>>> import numpy as np
>>> import numpy.linalg as la
>>> np.set_printoptions(suppress=True, linewidth=140)
>>> data = np.load("arr.npy")
>>> data.round(2)
array([[-56.62, -33.39, -54.16, -44.26, -51.44,  -1.41, -54.39],
       [-20.67, -11.68, -21.95, -18.  , -22.33,  -0.75, -22.23],
       [ -5.17,  -3.68,  -7.2 ,  -6.16,  -8.28,  -1.21,  -6.98],
       [ -3.06,  -2.7 ,  -4.89,  -4.3 ,  -5.87,  -1.27,  -4.55],
       [  0.55,   1.34,   1.19,   1.21,   1.5 ,   0.93,   0.8 ],
       [  2.23,   5.03,   4.  ,   4.1 ,   4.76,   3.25,   2.58],
       [  9.07,  16.68,  12.52,  12.64,  13.61,   9.47,   8.2 ],
       [ 17.08,  28.38,  21.32,  21.22,  22.22,  15.03,  14.35],
       [ 22.15,  35.34,  26.66,  26.37,  27.33,  18.16,  18.18],
       [ 37.6 ,  55.51,  42.47,  41.44,  42.21,  26.82,  29.8 ],
       [ 42.03,  61.08,  46.91,  45.64,  46.35,  29.13,  33.11]])
>>> np.abs(np.diag(la.qr(data)[1])) > 1e-9
array([ True,  True,  True, False, False, False, False])
>>> np.unique(data.round(6), axis=0).shape
(11, 7)
>>> round(np.trace(la.pinv(data) @ data), 2)
np.float64(3.0)
>>> rank = la.matrix_rank(data)
>>> rank
np.int64(3)
>>> N = la.svd(data)[2][rank:].T
>>> [int(la.matrix_rank(data[:, :j + 1])) for j in range(7)]
[1, 2, 3, 3, 3, 3, 3]
>>> [int(la.matrix_rank(np.delete(data, i, axis=0))) for i in range(11)]
[3, 3, 3, 3, 3, 3, 3, 3, 3, 3, 3]
>>> N.shape
(7, 4)
>>> r0 = np.array([3, -1, 1])
>>> np.round(np.polyval(r0, data[5]), 2)
array([13.75, 71.89, 44.91, 47.26, 64.08, 29.5 , 18.35])
>>> U, sigma, vt = la.svd(data)
>>> V = vt[:(sigma > 1e-8).sum()]
>>> rng = np.random.default_rng(36)
>>> x = data[9] + 5 * data[8] + rng.integers(2) * np.eye(7)[2]
>>> x.round(2)
array([148.33, 232.2 , 175.78, 173.29, 178.86, 117.64, 120.71])
>>> la.matrix_rank(np.vstack([data, x]))
np.int64(3)
>>> feats = np.load("dump.npy")
>>> feats
array([[0, 4, 0, 0, 0, 0],
       [0, 0, 8, 0, 0, 0],
       [9, 0, 0, 0, 0, 0],
       [0, 0, 0, 1, 0, 0],
       [0, 0, 0, 0, 0, 1],
       [0, 0, 0, 0, 6, 0]])
>>> x = np.array([3, 1, 0, 1, 1, -3])
>>> y = feats @ x
>>> c, lr = np.zeros(6), 1 / la.norm(feats, 2) ** 2
>>> for i in range(60):
...     c -= lr * feats.T @ (feats @ c - y)
...     if i % 10 == 0: print(i, round(la.norm(feats @ c - y), 2))
... 
0 5.58
10 2.78
20 2.44
30 2.15
40 1.9
50 1.68
>>> round(la.cond(feats), 2)
np.float64(9.0)
>>> x = np.array([1, 2, 0, 3, 1, 3])
>>> h = np.maximum(feats @ x, 0)
>>> np.flatnonzero(h > 1e-9)
array([0, 2, 3, 4, 5])
>>> h
array([8, 0, 9, 3, 3, 6])
>>> np.round(np.tanh(feats @ x), 2)
array([1., 0., 1., 1., 1., 1.])
>>> x = np.array([-8, 9, 5, -6, 8, 5])
>>> feats @ np.eye(6)[5]
array([0., 0., 0., 0., 1., 0.])
>>> feats @ x
array([ 36,  40, -72,  -6,   5,  48])
>>> feats * x
array([[  0,  36,   0,   0,   0,   0],
       [  0,   0,  40,   0,   0,   0],
       [-72,   0,   0,   0,   0,   0],
       [  0,   0,   0,  -6,   0,   0],
       [  0,   0,   0,   0,   0,   5],
       [  0,   0,   0,   0,  48,   0]])
>>> (feats * x).sum(axis=1)
array([ 36,  40, -72,  -6,   5,  48])
>>> la.norm(feats @ x) <= la.norm(feats, 2) * la.norm(x) + 1e-9
np.True_
>>> np.einsum("ij,j->i", feats, x)
array([ 36,  40, -72,  -6,   5,  48])
>>> feats @ (2 * x)
array([  72,   80, -144,  -12,   10,   96])
>>> feats @ feats.T
array([[16,  0,  0,  0,  0,  0],
       [ 0, 64,  0,  0,  0,  0],
       [ 0,  0, 81,  0,  0,  0],
       [ 0,  0,  0,  1,  0,  0],
       [ 0,  0,  0,  0,  1,  0],
       [ 0,  0,  0,  0,  0, 36]])
>>> np.round(la.pinv(feats), 2)
array([[0.  , 0.  , 0.11, 0.  , 0.  , 0.  ],
       [0.25, 0.  , 0.  , 0.  , 0.  , 0.  ],
       [0.  , 0.12, 0.  , 0.  , 0.  , 0.  ],
       [0.  , 0.  , 0.  , 1.  , 0.  , 0.  ],
       [0.  , 0.  , 0.  , 0.  , 0.  , 0.17],
       [0.  , 0.  , 0.  , 0.  , 1.  , 0.  ]])
>>> np.round(la.svd(feats, compute_uv=False), 2)
array([9., 8., 6., 4., 1., 1.])
>>> np.round(la.norm(feats, axis=0), 2)
array([9., 4., 8., 1., 6., 1.])
>>> feats.T @ feats
array([[81,  0,  0,  0,  0,  0],
       [ 0, 16,  0,  0,  0,  0],
       [ 0,  0, 64,  0,  0,  0],
       [ 0,  0,  0,  1,  0,  0],
       [ 0,  0,  0,  0, 36,  0],
       [ 0,  0,  0,  0,  0,  1]])
>>> (la.matrix_power((feats != 0) + (feats.T != 0) + np.eye(6), 6) > 0).astype(int)
array([[1, 1, 1, 0, 0, 0],
       [1, 1, 1, 0, 0, 0],
       [1, 1, 1, 0, 0, 0],
       [0, 0, 0, 1, 0, 0],
       [0, 0, 0, 0, 1, 1],
       [0, 0, 0, 0, 1, 1]])
>>> (feats != 0).astype(int)
array([[0, 1, 0, 0, 0, 0],
       [0, 0, 1, 0, 0, 0],
       [1, 0, 0, 0, 0, 0],
       [0, 0, 0, 1, 0, 0],
       [0, 0, 0, 0, 0, 1],
       [0, 0, 0, 0, 1, 0]])
>>> K = np.load("a.npy")
>>> K
array([[-5,  0,  0,  0,  0,  0,  0,  0,  0],
       [-5, -3,  0,  0,  0,  0,  0,  0,  0],
       [ 3,  3,  2,  0,  0,  0,  0,  0,  0],
       [-7,  7,  0, -4,  0,  0,  0,  0,  0],
       [-6,  0,  2,  3,  5,  0,  0,  0,  0],
       [ 4,  5, -6, -4,  8,  0,  0,  0,  0],
       [-2, -2,  7,  4,  0,  4, -8,  0,  0],
       [-8,  8, -2,  7,  8, -4,  9,  5,  0],
       [-5, -1,  2,  6, -4, -9,  1, -9,  8]])
>>> U, sigma, vt = la.svd(K)
>>> np.argmax(sigma[:-1] / (sigma[1:] + 1e-6)) + 1
np.int64(8)
>>> sigma.round(2) + 0
array([21.61, 19.44, 13.76,  9.76,  8.57,  6.93,  1.91,  0.41,  0.  ])
>>> Y = U[:, :8] @ np.diag(sigma[:8]) @ vt[:8]
>>> la.matrix_rank(K, rtol=0.05)
np.int64(7)
>>> round(la.norm(K - Y) / la.norm(K), 2)
np.float64(0.0)
>>> round(la.norm(K - Y, 2), 2), np.round(sigma[8], 2)
(np.float64(0.0), np.float64(0.0))
>>> W = np.array([[3, 0, 3, 2],
...     [2, 0, 1, 3],
...     [0, 0, 3, 3],
...     [3, 0, 0, 1],
...     [2, 3, 2, 2],
...     [2, 1, 1, 0],
...     [2, 2, 0, 0],
...     [3, 1, 1, 0],
...     [0, 2, 1, 2]])
>>> c = np.array([-2, 2, 2, 3])
>>> H = np.maximum(K @ W + c, 0)
>>> (H > 0).astype(int)
array([[0, 1, 0, 0],
       [0, 1, 0, 0],
       [1, 1, 1, 1],
       [0, 1, 0, 1],
       [0, 1, 0, 1],
       [1, 1, 1, 1],
       [0, 0, 1, 1],
       [1, 1, 0, 1],
       [0, 0, 0, 1]])
>>> cent = np.array([[-2, -5, 9], [9, -9, 2], [-3, -8, 3], [-3, 3, 7]])
>>> H @ cent
array([[  18,  -18,    4],
       [  18,  -18,    4],
       [-140, -171,  349],
       [   0,    0,   46],
       [ 123, -123,  104],
       [  75, -430,  459],
       [-111,  -98,  183],
       [ 217, -581,  754],
       [ -30,   30,   70]])
>>> np.argsort(-la.norm(K, axis=0).round(6), kind="stable")[:3]
array([0, 4, 1])
>>> la.cond(K) > 100
np.True_
>>> np.round(la.norm(K, 2) / la.norm(K), 2)
np.float64(0.61)
>>> m1 = np.load("test15.npy")
>>> m1
array([[ 6.01,  8.  ,  5.01,  9.02,  1.96,  6.99],
       [ 5.99,  8.01,  5.02,  9.  ,  2.  ,  7.  ],
       [ 6.03,  8.  ,  5.  ,  9.04,  2.01,  7.02],
       [ 5.98,  7.96,  4.99,  8.98,  2.  ,  7.  ],
       [ 6.  ,  8.04,  4.97,  8.97,  2.  ,  6.99],
       [ 5.96,  7.99,  5.03,  8.98,  1.98,  6.98],
       [ 6.01,  7.99,  4.98,  9.02,  2.  ,  6.97],
       [ 4.02,  0.03,  8.99,  1.02,  6.03,  4.01],
       [ 3.97,  0.01,  9.02,  1.  ,  6.  ,  4.01],
       [ 4.  ,  0.03,  9.  ,  1.01,  5.98,  4.  ],
       [ 3.99,  0.02,  8.99,  1.01,  6.06,  4.01],
       [ 3.99, -0.05,  8.97,  0.99,  6.  ,  4.  ],
       [ 4.01, -0.03,  9.02,  1.01,  5.99,  4.  ],
       [ 4.02,  0.03,  8.99,  0.99,  6.04,  3.98],
       [ 2.97,  4.  ,  0.99,  1.04,  1.02,  7.02],
       [ 3.  ,  3.99,  0.99,  0.99,  0.97,  7.  ],
       [ 3.  ,  3.99,  0.99,  1.  ,  1.04,  7.  ],
       [ 2.99,  4.03,  1.  ,  1.  ,  0.98,  7.  ],
       [ 3.02,  3.98,  1.03,  1.01,  1.03,  6.98],
       [ 2.99,  4.03,  0.98,  1.02,  1.  ,  6.98],
       [ 2.98,  3.99,  1.01,  1.01,  1.01,  6.97]])
>>> Y = np.c_[m1[:, :1] @ np.array([[1]]), np.array([5, -2, 5, -5, 0, -2, 2, 3, -7, -9, 7, 8, 7, 3, 9, 4, -5, 3, -1, -9, -4])]
>>> Y
array([[ 6.01,  5.  ],
       [ 5.99, -2.  ],
       [ 6.03,  5.  ],
       [ 5.98, -5.  ],
       [ 6.  ,  0.  ],
       [ 5.96, -2.  ],
       [ 6.01,  2.  ],
       [ 4.02,  3.  ],
       [ 3.97, -7.  ],
       [ 4.  , -9.  ],
       [ 3.99,  7.  ],
       [ 3.99,  8.  ],
       [ 4.01,  7.  ],
       [ 4.02,  3.  ],
       [ 2.97,  9.  ],
       [ 3.  ,  4.  ],
       [ 3.  , -5.  ],
       [ 2.99,  3.  ],
       [ 3.02, -1.  ],
       [ 2.99, -9.  ],
       [ 2.98, -4.  ]])
>>> np.round(la.norm(Y - m1 @ la.lstsq(m1, Y)[0], axis=0), 2) + 0
array([ 0.  , 21.52])
>>> la.matrix_rank(Y)
np.int64(2)
